% python3 -q
>>> import numpy as np
>>> import numpy.linalg as la
>>> np.set_printoptions(precision=3, suppress=True, linewidth=100)
>>> def rd(a):
...     return np.round(a, 3) + 0
... 
>>> E = np.load("x.npy")
>>> E
array([[-4,  0,  0],
       [ 0, -5,  0],
       [ 0,  0, -5]])
>>> # triangular: eigenvalues sit on the diagonal
>>> rng = np.random.default_rng(77380)
>>> lab = rng.permutation(3)
>>> lab
array([0, 2, 1])
>>> B = E[lab][:, lab]
>>> rd(np.sort(np.abs(la.eigvals(B))))
array([4., 5., 5.])
>>> np.trace(B)
np.int64(-14)
>>> np.allclose(B, E)
True
>>> B = E / np.sqrt((E ** 2).mean(axis=1, keepdims=True))
>>> rd(E - E.mean(axis=1, keepdims=True))
array([[-2.667,  1.333,  1.333],
       [ 1.667, -3.333,  1.667],
       [ 1.667,  1.667, -3.333]])
>>> la.matrix_rank(E - E.mean(axis=1, keepdims=True))
np.int64(2)
>>> rd(B[0])
array([-1.732,  0.   ,  0.   ])
>>> rd(la.norm(B, axis=1))
array([1.732, 1.732, 1.732])
>>> w, vecs = la.eig(E)
>>> rd(np.sort(la.eigvals(E.T)))
array([-5., -5., -4.])
>>> rd(np.sort(la.eigvals(E @ E)))
array([16., 25., 25.])
>>> E @ vecs[:, 0] - w[0] * vecs[:, 0]
array([0., 0., 0.])
>>> np.prod(np.diag(E)), rd(la.det(E))
(np.int64(-100), np.float64(-100.0))
>>> rd(np.sort(la.eigvals(E)))
array([-5., -5., -4.])
>>> E @ E
array([[16,  0,  0],
       [ 0, 25,  0],
       [ 0,  0, 25]])
>>> X = np.load("out10.npy")
>>> X
array([[-3,  0,  0,  0,  0,  0,  0,  0,  0],
       [ 2,  1,  0,  0,  0,  0,  0,  0,  0],
       [-2,  3,  1,  0,  0,  0,  0,  0,  0],
       [ 3,  1,  0, -2,  0,  0,  0,  0,  0],
       [ 3,  2, -3,  0, -1,  0,  0,  0,  0],
       [ 1, -3,  2, -2,  0, -3,  0,  0,  0],
       [-2,  1, -1,  1, -3,  3,  3,  0,  0],
       [ 0,  0, -1, -1,  3, -2,  3,  0,  0],
       [-3,  1, -3, -2, -2,  2, -2,  1, -3]])
>>> np.unique(X.round(6), axis=0).shape
(9, 9)
>>> rd(X @ la.pinv(X) @ X)
array([[-3.,  0.,  0.,  0.,  0.,  0.,  0.,  0.,  0.],
       [ 2.,  1.,  0.,  0.,  0.,  0.,  0.,  0.,  0.],
       [-2.,  3.,  1.,  0.,  0.,  0.,  0.,  0.,  0.],
       [ 3.,  1.,  0., -2.,  0.,  0.,  0.,  0.,  0.],
       [ 3.,  2., -3.,  0., -1.,  0.,  0.,  0.,  0.],
       [ 1., -3.,  2., -2.,  0., -3.,  0.,  0.,  0.],
       [-2.,  1., -1.,  1., -3.,  3.,  3.,  0.,  0.],
       [ 0.,  0., -1., -1.,  3., -2.,  3.,  0.,  0.],
       [-3.,  1., -3., -2., -2.,  2., -2.,  1., -3.]])
>>> la.matrix_rank(X, rtol=0.1)
np.int64(7)
>>> rd(la.norm(X, 2) / la.norm(X))
np.float64(0.631)
>>> np.argsort(-la.norm(X, axis=0).round(6), kind="stable")[:3]
array([0, 1, 5])
>>> [round(float(x), 3) for x in la.svd(X, compute_uv=False)[:3]]
[8.806, 6.459, 5.381]
>>> la.cond(X) > 100
np.True_
>>> A = np.array([[1, 0, 2, 1],
...     [1, 0, 1, 2],
...     [1, 2, 1, 1],
...     [1, 1, 2, 2],
...     [1, 1, 0, 1],
...     [1, 1, 2, 2],
...     [0, 1, 0, 0],
...     [0, 0, 2, 0],
...     [0, 0, 2, 0]]) * (rng.random((9, 4)) < 0.3)
>>> A
array([[1, 0, 0, 0],
       [0, 0, 1, 0],
       [1, 0, 0, 1],
       [1, 0, 0, 2],
       [0, 0, 0, 0],
       [1, 0, 0, 0],
       [0, 0, 0, 0],
       [0, 0, 0, 0],
       [0, 0, 0, 0]])
>>> # looks like rank 3
>>> x0 = np.array([-5, -2, 4, -5])
>>> h = np.maximum(A @ x0, 0)
>>> np.maximum(A @ (3 * x0), 0)
array([ 0, 12,  0,  0,  0,  0,  0,  0,  0])
>>> B = np.array([[1, -1, 1], [0, -2, 0], [1, -1, -1], [-2, 2, 0]])
>>> A @ B
array([[ 1, -1,  1],
       [ 1, -1, -1],
       [-1,  1,  1],
       [-3,  3,  1],
       [ 0,  0,  0],
       [ 1, -1,  1],
       [ 0,  0,  0],
       [ 0,  0,  0],
       [ 0,  0,  0]])
>>> la.matrix_rank(A @ B)
np.int64(2)
>>> np.einsum("ij->j", A)
array([4, 0, 1, 3])
>>> np.einsum("ik,kj->ji", A, B)
array([[ 1,  1, -1, -3,  0,  1,  0,  0,  0],
       [-1, -1,  1,  3,  0, -1,  0,  0,  0],
       [ 1, -1,  1,  1,  0,  1,  0,  0,  0]])
>>> la.matrix_rank(np.vstack([A, B.T]))
np.int64(4)
>>> np.vstack([A, B.T]).shape
(12, 4)
>>> K = np.loadtxt("layer13.csv", delimiter=",")
>>> K
array([[ 0.,  2.,  2.,  2.,  0.,  1.,  2.,  2.],
       [ 2.,  4.,  3.,  4.,  2.,  3.,  2.,  4.],
       [ 2.,  6.,  4.,  4.,  4.,  5.,  4.,  4.],
       [ 4.,  8.,  5.,  5.,  5.,  6.,  5.,  6.],
       [ 6., 10.,  7.,  5.,  5.,  8.,  7.,  7.],
       [ 6., 10.,  9.,  5.,  5.,  8.,  7.,  9.],
       [ 8., 12., 10.,  5.,  5., 10.,  8., 10.],
       [ 9., 12., 12.,  5.,  7., 12., 10., 12.],
       [ 9., 13., 14.,  6.,  8., 13., 11., 13.],
       [10., 13., 14.,  7.,  8., 15., 11., 15.],
       [11., 14., 14.,  8., 10., 17., 11., 16.],
       [13., 15., 14.,  9., 12., 19., 13., 17.],
       [15., 17., 16., 10., 14., 19., 15., 19.],
       [16., 17., 18., 12., 16., 20., 17., 19.],
       [16., 17., 20., 14., 16., 20., 18., 19.],
       [17., 19., 21., 15., 17., 21., 18., 21.],
       [18., 21., 22., 15., 18., 23., 19., 23.],
       [20., 21., 22., 15., 19., 23., 19., 25.],
       [20., 23., 23., 16., 19., 25., 21., 25.],
       [20., 24., 24., 17., 19., 25., 22., 27.],
       [22., 25., 26., 17., 19., 27., 24., 28.],
       [23., 26., 26., 19., 19., 27., 26., 29.],
       [23., 27., 28., 21., 19., 28., 27., 31.],
       [23., 27., 29., 21., 21., 28., 28., 32.]])
>>> B = K / la.norm(K, axis=1, keepdims=True)
>>> cov = B @ B.T
>>> (cov - 2 * np.eye(24)).round(6).argmax(axis=1)
array([ 1,  3,  3,  2,  6,  6,  5,  8,  7, 10, 11, 12, 18, 18, 15, 16, 18, 18, 16, 18, 19, 22, 23,
       22])
>>> rd(la.norm(B, axis=1))
array([1., 1., 1., 1., 1., 1., 1., 1., 1., 1., 1., 1., 1., 1., 1., 1., 1., 1., 1., 1., 1., 1., 1.,
       1.])
>>> Xc = K - K.mean(axis=0)
>>> vecs = la.svd(Xc)[2][:1]
>>> B = Xc - Xc @ vecs.T @ vecs
>>> rd(np.cov(Xc @ vecs.T, rowvar=False))
np.float64(468.866)
>>> rd(la.norm(B) / la.norm(Xc))
np.float64(0.124)
>>> rd(np.diag(vecs.T @ vecs))
array([0.115, 0.112, 0.144, 0.074, 0.093, 0.151, 0.134, 0.177])
>>> rd((Xc @ vecs.T).std(axis=0))
array([21.197])
>>> rd(B.std(axis=0))
array([0.575, 0.833, 0.79 , 1.263, 1.252, 0.999, 0.835, 0.716])
>>> hat = K @ la.solve(K.T @ K, K.T)
>>> np.allclose(hat @ hat, hat)
True
>>> rd(np.trace(hat))
np.float64(8.0)
>>> rd(hat @ K[:, 6])
array([ 2.,  2.,  4.,  5.,  7.,  7.,  8., 10., 11., 11., 11., 13., 15., 17., 18., 18., 19., 19.,
       21., 22., 24., 26., 27., 28.])
>>> lab = K[:, 1] > np.median(K[:, 1])
>>> u = K[lab].mean(axis=0) - K[~lab].mean(axis=0)
>>> lab.astype(int)
array([0, 0, 0, 0, 0, 0, 0, 0, 0, 0, 0, 0, 1, 1, 1, 1, 1, 1, 1, 1, 1, 1, 1, 1])
>>> rd(u)
array([12.75 , 12.083, 13.917, 10.583, 12.083, 14.083, 13.583, 15.25 ])
>>> np.argsort(-np.abs(u).round(6), kind="stable")
array([7, 5, 2, 6, 0, 1, 4, 3])
>>> (((K - K.mean(axis=0)) @ u > 0) == lab).mean()
np.float64(1.0)
>>> W0 = rng.normal(size=(39, 9))
>>> W0 = 20 * W0 / la.norm(W0, axis=1, keepdims=True)
>>> rd(W0)
array([[ 15.272,   0.935,   7.365,   5.574,   2.174,   5.01 ,  -5.497,   4.512,   0.414],
       [ -0.799,   1.962,  -9.487,   0.057, -12.611,   4.8  ,  -2.901,  -1.202,  10.658],
       [ 13.574,  -4.843,  -4.539,   5.279,   3.484,  -3.702,  -3.235,  -9.946,  -2.937],
       [  6.034,  -6.666,  10.343,  -0.981,  -1.465,  -8.472,   9.995,   5.994,  -1.214],
       [  4.468, -11.176,  -0.588, -11.264,  -1.463,   1.149,  -8.935,   6.635,   0.771],
       [-13.712,   1.117,  10.438,  -2.311,   2.328,  -2.898,  -2.23 ,  -2.533,  -8.44 ],
       [ 14.412,   3.232,  -1.971,   6.542,  -1.404,  -7.194,   6.008,   0.503,  -6.714],
       [ -4.805,  -6.675,   6.818, -12.305,  -7.414,   3.623,   7.438,  -1.295,  -3.058],
       [ -2.505,  -8.916,  13.986,   2.581,  -4.098,   1.565,   0.688,   5.191,   8.08 ],
       [ -8.676,  11.189,  -1.275,  10.153,  -0.18 ,  -0.699,  -0.582,   2.87 ,  -9.258],
       [  6.15 ,   7.153,  11.328,   9.993,  -6.44 ,   1.16 ,  -3.828,  -0.377,   5.023],
       [ -7.264,   3.713,   3.204,  -3.311, -11.297,  -2.334,  -9.103,   8.908,   4.114],
       [ -5.823,  -2.147,  11.989,  -2.563,  -6.61 ,  12.135,   3.742,  -2.488,  -0.193],
       [  4.381,  -8.193,   0.376,  10.756,  -1.216,  -7.731,  -8.892,   2.399,   7.195],
       [ -5.419,   1.047,   8.916,  -1.921,  -3.517,  -6.269,  14.991,   1.768,  -2.614],
       [  5.689,   2.042,  -7.881,  -6.815,   6.437,  -9.263, -10.273,   2.627,   3.905],
       [ -0.309,  13.664,  -4.846,  -0.189,  -1.33 ,   7.647,   0.006,  -4.665, -10.377],
       [ -6.032,   5.06 ,   7.491,   8.324,  -7.843,   0.453,   7.502,   3.092,   9.222],
       [  6.297,  -3.387,   8.843,   6.905,   0.476,  -8.332,   6.719,  10.179,  -2.145],
       [ -0.955,   6.761,  -1.385,   5.365,   4.064, -10.147,   9.101,   0.949,  10.929],
       [  5.987,  -6.043,  -7.995,  12.456,   3.135,  -7.661,  -5.265,   2.212,  -2.727],
       [  0.586,   4.378,   5.686,  11.657,   1.633,   2.071,  -9.647,  10.236,   2.733],
       [ -2.677,   0.257,   8.12 ,   5.986,   7.168,   3.744,   0.041, -13.788,  -5.958],
       [  5.767,  -7.82 ,  -1.926,   7.23 ,   8.23 ,  -0.73 ,   7.974,   0.703,  10.828],
       [ -3.227,  12.233,   1.398,  -0.822,  -3.458,  -7.042,  -3.834, -10.351,  -7.343],
       [  2.898,  -9.972,  -9.638,   8.54 ,   0.554,  -6.268,   2.792,  -8.366,  -2.996],
       [ 12.097,   5.995,  -2.883,  -1.901,   5.765,  -5.901,  -1.258,  -9.751,  -6.409],
       [-14.225,   4.942,   3.063,   3.525,  -7.348,  -1.139,  -6.759,  -0.328,   7.095],
       [ -1.306,   1.296,   5.824,   7.   ,  -3.746,  -6.062,  -8.754,  -2.596,  13.4  ],
       [  5.998, -10.167,  -0.325,  -1.526,  -8.282,   4.01 ,   2.207, -12.906,   1.454],
       [  4.312,   6.447,  -4.598,  -2.48 ,   8.391,   2.492,  -1.405,   9.528,  11.966],
       [ 10.804,  -9.129,  -3.025,   1.888,  -2.358,   3.622, -10.388,   6.766,   3.853],
       [  3.835,   5.973,   2.36 ,  -2.652,  -6.405,   2.727,   3.684,  -4.683, -15.908],
       [  9.329,  -1.497,   9.34 ,   4.499,   2.783,  -7.884,  -7.255,  -6.976,   5.661],
       [ -7.302,   5.165,   4.131,  12.402,   5.829,   5.016,  -7.195,  -2.836,  -5.492],
       [  0.209,  -7.493,  -9.832,   5.124,   9.613,   9.405,   2.043,   1.452,   5.808],
       [  8.841,   8.384,   0.224,  -7.882,   5.523, -10.844,  -3.447,   4.939,   2.233],
       [ -7.884,   8.202,  -2.432,  -4.664,  -6.794,  -3.008,  -0.136,  -3.32 , -13.291],
       [  9.035,   2.705,  -3.89 ,   4.191,  -6.795,   6.235,   7.195,   0.016, -11.898]])
>>> [round(float(x), 3) for x in la.svd(A, compute_uv=False)[:3]]
[2.746, 1.208, 1.0]
>>> rd(la.norm(A, 2) / la.norm(A))
np.float64(0.868)
>>> np.argsort(-la.norm(A, axis=0).round(6), kind="stable")[:3]
array([3, 0, 2])
>>> la.cond(A) > 100
np.True_
